% python3 -q
>>> import numpy as np
>>> np.set_printoptions(precision=2, suppress=True, linewidth=160)
>>> tidy = lambda a: np.round(a, 2) + 0
>>> X = np.load("case1.npy")
>>> X
array([[ 0.14,  2.97, -0.1 , -0.05,  2.12],
       [-0.02,  3.01,  0.06, -0.02,  2.05],
       [ 0.09,  2.92,  0.05,  0.05,  1.89],
       [ 0.04,  2.91,  0.18,  0.15,  1.95],
       [-0.05,  3.01, -0.05,  0.06,  1.92],
       [-0.12,  3.2 ,  0.13, -0.1 ,  1.86],
       [ 0.15,  2.9 , -0.13,  0.18,  2.03],
       [-0.07,  2.89,  0.06,  0.  ,  1.86],
       [-0.07,  2.89,  0.07,  0.06,  2.02],
       [ 0.16,  2.95, -0.16, -0.11,  2.09],
       [-0.07,  2.85, -0.07,  0.04,  2.06],
       [ 2.96,  1.89,  3.1 ,  1.05,  0.91],
       [ 2.93,  2.06,  2.96,  0.92,  0.96],
       [ 3.05,  1.85,  3.02,  0.98,  1.01],
       [ 2.89,  2.13,  3.02,  0.89,  0.92],
       [ 3.05,  1.9 ,  2.91,  0.98,  0.83],
       [ 2.82,  1.98,  3.25,  1.18,  1.03],
       [ 3.  ,  1.9 ,  2.85,  1.05,  0.9 ],
       [ 2.94,  1.99,  3.01,  1.02,  1.02],
       [ 3.04,  2.09,  3.12,  1.06,  0.89],
       [ 3.16,  2.  ,  3.06,  0.88,  1.13],
       [ 3.  ,  1.94,  2.92,  0.95,  1.16]])
>>> Xc = (X - X.mean(axis=0)) / X.std(axis=0)
>>> tidy(Xc.std(axis=0))
array([1., 1., 1., 1., 1.])
>>> c = np.linalg.lstsq(np.delete(Xc, 1, axis=1), Xc[:, 1])[0]
>>> np.abs(c).argmax()
np.int64(0)
>>> B = X / np.linalg.norm(X, axis=1, keepdims=True)
>>> cov = B @ B.T
>>> (cov - 2 * np.eye(22)).round(6).argmax(axis=1)
array([ 9,  8,  1,  2,  7,  7,  0,  1,  1,  0,  8, 19, 14, 11, 12, 17, 11, 15, 12, 12, 21, 20])
>>> print(tidy(np.degrees(np.arccos(np.clip(cov[21, 10], -1, 1)))))
63.78
>>> tidy(cov[21])
array([0.47, 0.47, 0.49, 0.51, 0.45, 0.46, 0.48, 0.46, 0.47, 0.46, 0.44, 1.  , 1.  , 1.  , 1.  , 1.  , 1.  , 1.  , 1.  , 1.  , 1.  , 1.  ])
